% ipython --no-banner

In [1]: import numpy as np

In [2]: from numpy import linalg as LA

In [3]: np.set_printoptions(precision=3, suppress=True, linewidth=100, legacy="1.25")

In [4]: def rnd(a):
   ...:     return np.round(a, 3) + 0
   ...: 

In [5]: F = np.load("a.npy")

In [6]: print(rnd(F))
[[ 2.672 -0.544  1.252]
 [ 0.845 -2.434 -1.536]
 [ 2.687 -1.03   0.847]
 [-0.644 -2.011 -2.131]
 [ 0.601 -2.415 -1.676]
 [ 2.33   0.409  1.845]
 [-0.861  2.435  1.526]
 [ 1.932  0.978  2.076]
 [ 1.419  1.489  2.184]
 [-1.039  2.435  1.412]
 [-2.146  2.061  0.382]]

In [7]: U, sv, vt = LA.svd(F)

In [8]: print(rnd(sv))
[7.588 6.436 0.   ]

In [9]: print(np.argmax(sv[:-1] / (sv[1:] + 1e-6)) + 1)
2

In [10]: other = U[:, :2] @ np.diag(sv[:2]) @ vt[:2]

In [11]: print(rnd(LA.norm(F - other, 2)), rnd(sv[2]))
0.0 0.0

In [12]: print(LA.matrix_rank(other))
2

In [13]: print(rnd(other))
[[ 2.672 -0.544  1.252]
 [ 0.845 -2.434 -1.536]
 [ 2.687 -1.03   0.847]
 [-0.644 -2.011 -2.131]
 [ 0.601 -2.415 -1.676]
 [ 2.33   0.409  1.845]
 [-0.861  2.435  1.526]
 [ 1.932  0.978  2.076]
 [ 1.419  1.489  2.184]
 [-1.039  2.435  1.412]
 [-2.146  2.061  0.382]]

In [14]: J = np.load("data.npy")

In [15]: print(J)
[[  8.667  -4.381   2.089]
 [  8.507  -5.477   0.065]
 [ 12.148 -10.569  -5.083]
 [ 10.504 -11.363  -3.027]
 [ 11.023  -9.243  -3.801]
 [ 11.991  -9.026  -4.772]
 [  9.714  -3.342   1.184]
 [  9.649  -9.998  -3.957]
 [ 10.141 -10.872  -5.732]
 [ 10.74  -10.56   -5.317]
 [ 11.011 -11.928  -4.067]
 [ 12.121 -11.71   -3.697]
 [  9.179  -4.444   1.264]
 [  9.152  -4.088   1.912]
 [ 10.268 -10.227  -2.79 ]
 [ 10.31   -9.559  -4.967]
 [  7.322  -5.571   2.762]
 [ 10.34   -2.857   3.661]
 [  9.376  -5.134   2.686]]

In [16]: t = np.radians(36)

In [17]: R = np.eye(3)

In [18]: R[1, 1] = R[0, 0] = np.cos(t)

In [19]: R[1, 0], R[0, 1] = -np.sin(t), np.sin(t)

In [20]: print(rnd(R))
[[ 0.809  0.588  0.   ]
 [-0.588  0.809  0.   ]
 [ 0.     0.     1.   ]]

In [21]: other = J @ R.T

In [22]: print(rnd(LA.det(R)), rnd(np.trace(R)))
1.0 2.618

In [23]: print(rnd(np.abs(other - J).max(axis=0)))
[9.198 5.532 0.   ]

In [24]: Ac = J - J.mean(axis=1)
Traceback (most recent call last):
  Cell In[24], line 1
    Ac = J - J.mean(axis=1)
ValueError: operands could not be broadcast together with shapes (19,3) (19,) 


In [25]: Ac = J - J.mean(axis=0)

In [26]: U, sv, vt = LA.svd(Ac, full_matrices=False)

In [27]: print(rnd((sv ** 2).sum() ** 2 / (sv ** 4).sum()))
1.163

In [28]: print(rnd(sv))
[19.553  4.247  3.556]

In [29]: print(rnd(vt[0] * np.sign(vt[0, np.abs(vt[0]).argmax()])))
[-0.199  0.679  0.707]

In [30]: print(LA.matrix_rank(Ac))
3

In [31]: print((np.sign(U[:, 0]) == np.sign(U[0, 0])).astype(int))
[1 1 0 0 0 0 1 0 0 0 0 0 1 1 0 0 1 1 1]

In [32]: C = F[[4, 7]].astype(float)

In [33]: for _ in range(3):
    ...:     z = LA.norm(F[:, None] - C, axis=-1).argmin(axis=1)
    ...:     C = np.array([F[z == j].mean(axis=0) for j in range(2)])
    ...: 

In [34]: print(z)
[1 0 1 0 0 1 1 1 1 1 1]

In [35]: print(np.bincount(z))
[3 8]

In [36]: print(rnd(C[1] - C[0]))
[0.607 3.316 3.222]

In [37]: print(np.abs(C[1] - C[0]).argmax())
1

In [38]: mat = np.loadtxt("out14.csv", delimiter=",")

In [39]: print(mat)
[[ 0.  0. -2.]
 [ 0.  0. -1.]
 [-2. -1.  0.]]

In [40]: print(LA.cond(mat) > 100)
True

In [41]: print([round(float(x), 3) for x in LA.svd(mat, compute_uv=False)[:3]])
[2.236, 2.236, 0.0]

In [42]: print(LA.matrix_rank(mat, rtol=0.1))
2

In [43]: r = LA.matrix_rank(mat)

In [44]: print(r)
2

In [45]: N = LA.svd(mat)[2][r:].T

In [46]: print([int(LA.matrix_rank(np.delete(mat, i, axis=0))) for i in range(3)])
[2, 2, 1]

In [47]: print(mat @ N)
[[0.]
 [0.]
 [0.]]

In [48]: print(N.shape)
(3, 1)

In [49]: f, r1 = mat[1], mat[2]

In [50]: print(f @ f)
1.0

In [51]: p = (f @ r1) / (f @ f) * f

In [52]: print(np.outer(f, r1))
[[-0. -0.  0.]
 [-0. -0.  0.]
 [ 2.  1. -0.]]

In [53]: U, sv, vt = LA.svd(mat)

In [54]: print(np.argmax(sv[:-1] / (sv[1:] + 1e-6)) + 1)
2

In [55]: print(rnd(sv))
[2.236 2.236 0.   ]

In [56]: other = U[:, :2] @ np.diag(sv[:2]) @ vt[:2]

In [57]: print(other)
[[ 0.  0. -2.]
 [ 0.  0. -1.]
 [-2. -1.  0.]]

In [58]: print(np.abs(mat - other).max())
0.0

In [59]: print(LA.matrix_rank(other))
2

In [60]: data = np.load("arr.npy")

In [61]: print(data)
[[-1.8   0.3  -0.45]
 [ 1.32 -0.22  0.33]
 [-1.32  0.22 -0.33]
 [-0.24  0.04 -0.06]]

In [62]: U, sv, vt = LA.svd(data)

In [63]: print(rnd(sv))
[2.719 0.    0.   ]

In [64]: other = U[:, :1] @ np.diag(sv[:1]) @ vt[:1]

In [65]: print(LA.matrix_rank(data, rtol=0.05))
1

In [66]: print(rnd(other))
[[-1.8   0.3  -0.45]
 [ 1.32 -0.22  0.33]
 [-1.32  0.22 -0.33]
 [-0.24  0.04 -0.06]]

In [67]: print(rnd(np.abs(data - other).max()))
0.0

In [68]: print([round(float(x), 3) for x in LA.svd(data, compute_uv=False)[:3]])
[2.719, 0.0, 0.0]

In [69]: x0 = np.array([0, 3, 2])

In [70]: print(data @ np.eye(3)[2])
[-0.45  0.33 -0.33 -0.06]

In [71]: print(LA.norm(data @ x0) <= LA.norm(data, 2) * LA.norm(x0) + 1e-9)
True

In [72]: print(rnd(data @ np.ones(3)))
[-1.95  1.43 -1.43 -0.26]

In [73]: print(rnd((data * x0).sum(axis=1)))
[0. 0. 0. 0.]

In [74]: print(rnd(data @ x0))
[0. 0. 0. 0.]

In [75]: t = np.deg2rad(180)

In [76]: arr = np.eye(4)

In [77]: arr[np.ix_([3, 2], [3, 2])] = [[np.cos(t), -np.sin(t)], [np.sin(t), np.cos(t)]]

In [78]: print(rnd(arr))
[[ 1.  0.  0.  0.]
 [ 0.  1.  0.  0.]
 [ 0.  0. -1.  0.]
 [ 0.  0.  0. -1.]]

In [79]: r = LA.matrix_rank(data)

In [80]: print(r)
1

In [81]: N = LA.svd(data)[2][r:].T

In [82]: print(np.allclose(data @ N, 0))
True

In [83]: print(rnd(data @ N))
[[0. 0.]
 [0. 0.]
 [0. 0.]
 [0. 0.]]

In [84]: print(rnd(N @ N.T))
[[ 0.083  0.153 -0.229]
 [ 0.153  0.975  0.038]
 [-0.229  0.038  0.943]]

In [85]: print(LA.matrix_rank(data.T @ data), LA.matrix_rank(data @ data.T))
1 1

In [86]: print([int(LA.matrix_rank(np.delete(data, i, axis=0))) for i in range(4)])
[1, 1, 1, 1]

In [87]: other = np.array([[3, -2, 8], [2, -2, 4], [7, 3, 5]])

In [88]: print(rnd(np.einsum("ik,kj->ij", data, other)))
[[ -7.95   1.65 -15.45]
 [  5.83  -1.21  11.33]
 [ -5.83   1.21 -11.33]
 [ -1.06   0.22  -2.06]]

In [89]: print(rnd(np.einsum("ik,kj->ji", data, other)))
[[ -7.95   5.83  -5.83  -1.06]
 [  1.65  -1.21   1.21   0.22]
 [-15.45  11.33 -11.33  -2.06]]

In [90]: print(np.vstack([data, other.T]).shape)
(7, 3)

In [91]: print(rnd(np.einsum("ij,ij->i", data, data)))
[3.532 1.9   1.9   0.063]

In [92]: print(LA.matrix_rank(data @ other))
1

In [93]: f, r1 = data[1], data[0]

In [94]: print(rnd(f @ r1))
-2.59

In [95]: print(rnd(f @ f))
1.9

In [96]: p = (f @ r1) / (f @ f) * f

In [97]: print(r1 - p)
[0. 0. 0.]

In [98]: print((r1 - p) @ f)
0.0

In [99]: print(LA.matrix_rank(np.outer(f, r1)))
1

In [100]: print(np.allclose(data[:-1].T @ LA.lstsq(data[:-1].T, data[-1])[0], data[-1]))
True

In [101]: print(LA.lstsq(data[:-1].T, data[-1])[2])
1

In [102]: print(rnd(np.trace(LA.pinv(data) @ data)))
1.0

In [103]: print(rnd(data @ LA.pinv(data) @ data))
[[-1.8   0.3  -0.45]
 [ 1.32 -0.22  0.33]
 [-1.32  0.22 -0.33]
 [-0.24  0.04 -0.06]]

In [104]: vals, V = LA.eigh(mat)

In [105]: x0 = np.array([2, 1, 3])

In [106]: print(np.abs(mat).sum(axis=1).max(), rnd(np.abs(vals).max()))
3.0 2.236

In [107]: m1 = np.load("layer2.npy")

In [108]: print(m1)
[[0 1 3]
 [0 0 1]
 [0 0 0]]

In [109]: U, sv, vt = LA.svd(F)

In [110]: V = vt[:(sv > 1e-8).sum()]

In [111]: rng = np.random.default_rng(765)

In [112]: x0 = F[2] + 2 * F[9] + rng.integers(2) * np.eye(3)[2]

In [113]: print(rnd(x0))
[0.609 3.839 4.67 ]

In [114]: print(rnd(LA.norm(x0 - V.T @ V @ x0)))
0.683

In [115]: print(np.allclose(V.T @ V @ x0, x0))
False

In [116]: r = LA.matrix_rank(m1)

In [117]: print(r)
2

In [118]: N = LA.svd(m1)[2][r:].T

In [119]: print(np.allclose(m1 @ N, 0))
True

In [120]: print([int(LA.matrix_rank(np.delete(m1, i, axis=0))) for i in range(3)])
[1, 1, 2]

In [121]: print(N[:, 0] / N[np.abs(N[:, 0]).round(6).argmax(), 0])
[ 1. -0. -0.]

In [122]: print(m1 @ N)
[[0.]
 [0.]
 [0.]]

In [123]: z = rng.permutation(3)

In [124]: print(z)
[1 2 0]

In [125]: other = m1[z][:, z]

In [126]: print(rnd(np.sort(np.abs(LA.eigvals(other)))))
[0. 0. 0.]

In [127]: print(np.allclose(other, m1))
False

In [128]: print(np.trace(other))
0

In [129]: print(np.diag(other))
[0 0 0]

In [130]: sv = 3 * 0.9 ** np.arange(3)

In [131]: E = rng.normal(size=(26, 3)) * rng.permutation(sv)

In [132]: print(rnd(E))
[[ 2.932  0.626  3.787]
 [ 2.455  1.005 -1.567]
 [-0.589 -2.896 -0.799]
 [ 0.869 -3.653 -0.459]
 [ 2.265  1.889  1.407]
 [-1.214 -1.723 -0.946]
 [ 2.139 -1.668 -0.795]
 [-3.607  2.141  1.924]
 [-2.512  1.725 -3.932]
 [ 2.919  0.372 -1.98 ]
 [ 5.207 -0.33   0.08 ]
 [-1.011 -2.815 -0.68 ]
 [ 2.279 -1.711 -0.175]
 [-0.118  1.649  1.694]
 [-2.677 -0.27   2.855]
 [ 1.433  0.586  0.712]
 [-1.285  2.899 -2.72 ]
 [-1.487 -0.705 -0.131]
 [ 8.164 -0.216 -1.888]
 [-1.936  2.122  4.544]
 [ 1.772 -0.78   0.662]
 [ 1.597 -1.681  0.293]
 [-2.509 -1.829  0.622]
 [ 5.401 -4.161 -1.158]
 [ 1.121 -1.455 -1.163]
 [-4.055 -2.816 -0.882]]

In [133]: x0 = np.array([2, -1, 2])

In [134]: target = E @ x0

In [135]: print(rnd(LA.solve(E.T @ E, E.T @ target)))
[ 2. -1.  2.]

In [136]: print(rnd(LA.pinv(E) @ E))
[[1. 0. 0.]
 [0. 1. 0.]
 [0. 0. 1.]]

In [137]: target = target + 0.3 * rng.normal(size=26)

In [138]: print(rnd(target))
[ 13.509   0.583   0.347   3.983   5.449  -2.628   4.665  -5.36  -14.382   2.077  11.159  -0.842
   5.818   1.283   0.407   3.931 -11.42   -2.243  13.088   3.174   5.741   5.614  -1.962  12.556
   1.295  -7.342]

In [139]: c, *_ = LA.lstsq(E, target)

In [140]: print(rnd(E.T @ (target - E @ c)))
[0. 0. 0.]

In [141]: print(rnd(LA.norm(target - E @ c)))
1.317

In [142]: print(rnd(c))
[ 2.042 -0.975  2.027]
